$ python -q
>>> import numpy as np
>>> from numpy import linalg as LA
>>> np.set_printoptions(suppress=True, linewidth=160)
>>> tidy = lambda a: np.round(a, 2) + 0
>>> Y = np.array([[-2, -2], [0, -1], [-2, 0]])
>>> data = np.tile(Y, (2, 3))
>>> print(data)
[[-2 -2 -2 -2 -2 -2]
 [ 0 -1  0 -1  0 -1]
 [-2  0 -2  0 -2  0]
 [-2 -2 -2 -2 -2 -2]
 [ 0 -1  0 -1  0 -1]
 [-2  0 -2  0 -2  0]]
>>> rng = np.random.default_rng(838)
>>> idx = rng.permutation(6)
>>> print(idx)
[0 2 4 3 1 5]
>>> Y = data[idx][:, idx]
>>> print(tidy(np.sort(np.abs(LA.eigvals(Y)))))
[0. 0. 0. 0. 0. 7.]
>>> print(np.allclose(Y, data))
False
>>> print(np.trace(Y))
-7
>>> print(LA.matrix_rank(data, rtol=0.1))
2
>>> print([round(float(x), 2) for x in LA.svd(data, compute_uv=False)[:3]])
[8.04, 3.66, 0.0]
>>> print(LA.cond(data) > 100)
True
>>> u, g = data[2], data[4]
>>> print(u @ g)
0
>>> pr = (u @ g) / (u @ u) * u
>>> print(g - pr)
[ 0. -1.  0. -1.  0. -1.]
>>> print(pr)
[-0.  0. -0.  0. -0.  0.]
>>> print((g - pr) @ u)
0.0
>>> theta = np.radians(15)
>>> Rm = np.eye(6)
>>> Rm[5, 5] = Rm[2, 2] = np.cos(theta)
>>> Rm[5, 2], Rm[2, 5] = -np.sin(theta), np.sin(theta)
>>> print(tidy(Rm))
[[ 1.    0.    0.    0.    0.    0.  ]
 [ 0.    1.    0.    0.    0.    0.  ]
 [ 0.    0.    0.97  0.    0.    0.26]
 [ 0.    0.    0.    1.    0.    0.  ]
 [ 0.    0.    0.    0.    1.    0.  ]
 [ 0.    0.   -0.26  0.    0.    0.97]]
>>> Y = data @ Rm.T
>>> print(np.allclose(data @ data.T, Y @ Y.T))
True
>>> arr = np.array([[2.0, 0.0, 0.0], [0.0, 2.0, 3.0], [0.0, 0.0, 5.0]])
>>> # splits into 2 blocks
>>> print(LA.norm(arr, axis=1).argmax())
2
>>> print(tidy(LA.norm(arr, 1)), tidy(LA.norm(arr, np.inf)))
8.0 5.0
>>> print(tidy(LA.norm(arr, "nuc")))
9.62
>>> u = np.array([4, 6, 1])
>>> Y = arr + np.outer(u, np.eye(3)[1])
>>> print(Y)
[[2. 4. 0.]
 [0. 8. 3.]
 [0. 1. 5.]]
>>> W0 = np.load("layer1.npy")
>>> print(W0)
[[ 1.  7.  4.  0.  0.  3.]
 [ 5.  7.  5.  3.  0. -1.]
 [ 1.  9.  5.  8.  0.  1.]
 [ 9.  5.  2.  1.  3. -2.]
 [ 3.  0.  3.  9.  8.  2.]
 [ 0.  0.  0.  0.  0.  9.]]
>>> Q, Rm = LA.qr(W0)
>>> print(tidy(np.abs(np.diag(Rm))))
[10.82 11.19  3.21  6.2   2.93  9.  ]
>>> print(Q.shape, Rm.shape)
(6, 6) (6, 6)
>>> print(tidy(np.trace(Q @ Q.T)))
6.0
>>> print(tidy(Q.T @ Q))
[[1. 0. 0. 0. 0. 0.]
 [0. 1. 0. 0. 0. 0.]
 [0. 0. 1. 0. 0. 0.]
 [0. 0. 0. 1. 0. 0.]
 [0. 0. 0. 0. 1. 0.]
 [0. 0. 0. 0. 0. 1.]]
>>> print(tidy(Q @ Rm))
[[ 1.  7.  4.  0.  0.  3.]
 [ 5.  7.  5.  3.  0. -1.]
 [ 1.  9.  5.  8.  0.  1.]
 [ 9.  5.  2.  1.  3. -2.]
 [ 3.  0.  3.  9.  8.  2.]
 [ 0.  0.  0.  0.  0.  9.]]
>>> E = np.array([[0, 1, 0], [-1, -1, 0]])
>>> E[0] = E[1]
>>> print(E)
[[-1 -1  0]
 [-1 -1  0]]
>>> # rows 0 and 1 are equal
>>> Y = E[0, 0] * E[1:] - np.outer(E[1:, 0], E[0])
>>> print(Y)
[[0 0 0]]
>>> print(np.flatnonzero(~Y.round(6).any(axis=1)))
[0]
>>> U, s, vt = LA.svd(E)
>>> print(np.argmax(s[:-1] / (s[1:] + 1e-6)) + 1)
1
>>> print(tidy(s))
[2. 0.]
>>> Y = U[:, :1] @ np.diag(s[:1]) @ vt[:1]
>>> print(LA.matrix_rank(E, rtol=0.05))
1
>>> print(tidy(LA.norm(E - Y, 2)), tidy(s[1]))
0.0 0.0
>>> m1 = np.load("case4.npy")
>>> print(m1)
[[  3   9   5]
 [  9  27  15]
 [ -6 -18 -10]
 [  3   9   5]
 [ -6 -18 -10]
 [  0   0   0]
 [  0   0   0]
 [ -3  -9  -5]]
>>> r = LA.matrix_rank(m1)
>>> print(r)
1
>>> N = LA.svd(m1)[2][r:].T
>>> print(LA.matrix_rank(m1.T @ m1), LA.matrix_rank(m1 @ m1.T))
1 1
>>> print([int(LA.matrix_rank(m1[:, :j + 1])) for j in range(3)])
[1, 1, 1]
>>> print([int(LA.matrix_rank(np.delete(m1, i, axis=0))) for i in range(8)])
[1, 1, 1, 1, 1, 1, 1, 1]
>>> print(np.unique(m1.round(6), axis=0).shape)
(5, 3)
>>> print(np.allclose(m1[:-1].T @ LA.lstsq(m1[:-1].T, m1[-1])[0], m1[-1]))
True
>>> print(LA.lstsq(m1[:-1].T, m1[-1])[2])
1
>>> U, s, vt = LA.svd(m1)
>>> vecs = vt[:(s > 1e-8).sum()]
>>> x = m1[6] + -1 * m1[1] + rng.integers(2) * np.eye(3)[2]
>>> print(x)
[ -9. -27. -15.]
>>> print(tidy(np.diag(vecs.T @ vecs)))
[0.08 0.7  0.22]
>>> print(LA.matrix_rank(np.vstack([m1, x])))
1
>>> print(tidy(LA.norm(x - vecs.T @ vecs @ x)))
0.0
>>> U, s, vt = LA.svd(m1)
>>> print(np.argmax(s[:-1] / (s[1:] + 1e-6)) + 1)
1
>>> Y = U[:, :1] @ np.diag(s[:1]) @ vt[:1]
>>> print(tidy(Y))
[[  3.   9.   5.]
 [  9.  27.  15.]
 [ -6. -18. -10.]
 [  3.   9.   5.]
 [ -6. -18. -10.]
 [  0.   0.   0.]
 [  0.   0.   0.]
 [ -3.  -9.  -5.]]
>>> print(tidy(LA.norm(m1 - Y, 2)), tidy(s[1]))
0.0 0.0
>>> x = np.array([-1, -1, 0])
>>> print(m1 @ (2 * x))
[-24 -72  48 -24  48   0   0  24]
>>> print(m1 @ x)
[-12 -36  24 -12  24   0   0  12]
>>> A = np.loadtxt("sample19.csv", delimiter=",")
>>> print(A)
[[ 0.  9.  2.  0.  2.  0.]
 [ 5.  0.  2.  2.  2.  5.]
 [ 0.  6.  2.  0.  2.  0.]
 [ 0. 15.  2.  0.  2.  0.]
 [ 0. 12.  2.  0.  2.  0.]
 [ 5.  0.  2.  2.  2.  5.]
 [ 0.  6.  2.  0.  2.  0.]
 [ 0.  9.  2.  0.  2.  0.]
 [ 3.  0.  2.  1.  2.  3.]
 [ 1.  3.  2.  0.  2.  1.]
 [13.  0.  2.  6.  2. 13.]
 [ 0.  9.  2.  0.  2.  0.]
 [11.  0.  2.  5.  2. 11.]
 [ 5.  0.  2.  2.  2.  5.]
 [ 0. 12.  2.  0.  2.  0.]
 [ 3.  0.  2.  1.  2.  3.]
 [ 3.  0.  2.  1.  2.  3.]
 [ 9.  0.  2.  4.  2.  9.]
 [ 7.  0.  2.  3.  2.  7.]
 [13.  0.  2.  6.  2. 13.]
 [ 0. 15.  2.  0.  2.  0.]
 [ 0. 12.  2.  0.  2.  0.]]
>>> print(LA.lstsq(A[:-1].T, A[-1])[2])
4
>>> print(np.abs(np.diag(LA.qr(A)[1])) > 1e-9)
[ True  True  True  True False False]
>>> print(np.unique(A.round(6), axis=0).shape)
(11, 6)
>>> print(LA.norm(A, axis=1).argmax())
10
>>> print(tidy(LA.norm(A, 1)), tidy(LA.norm(A, np.inf)))
108.0 36.0
>>> print(tidy(LA.norm(A[0], 1)), tidy(LA.norm(A[0], np.inf)))
13.0 9.0
>>> print(tidy(LA.norm(A) ** 2 / LA.norm(A, 2) ** 2))
1.8
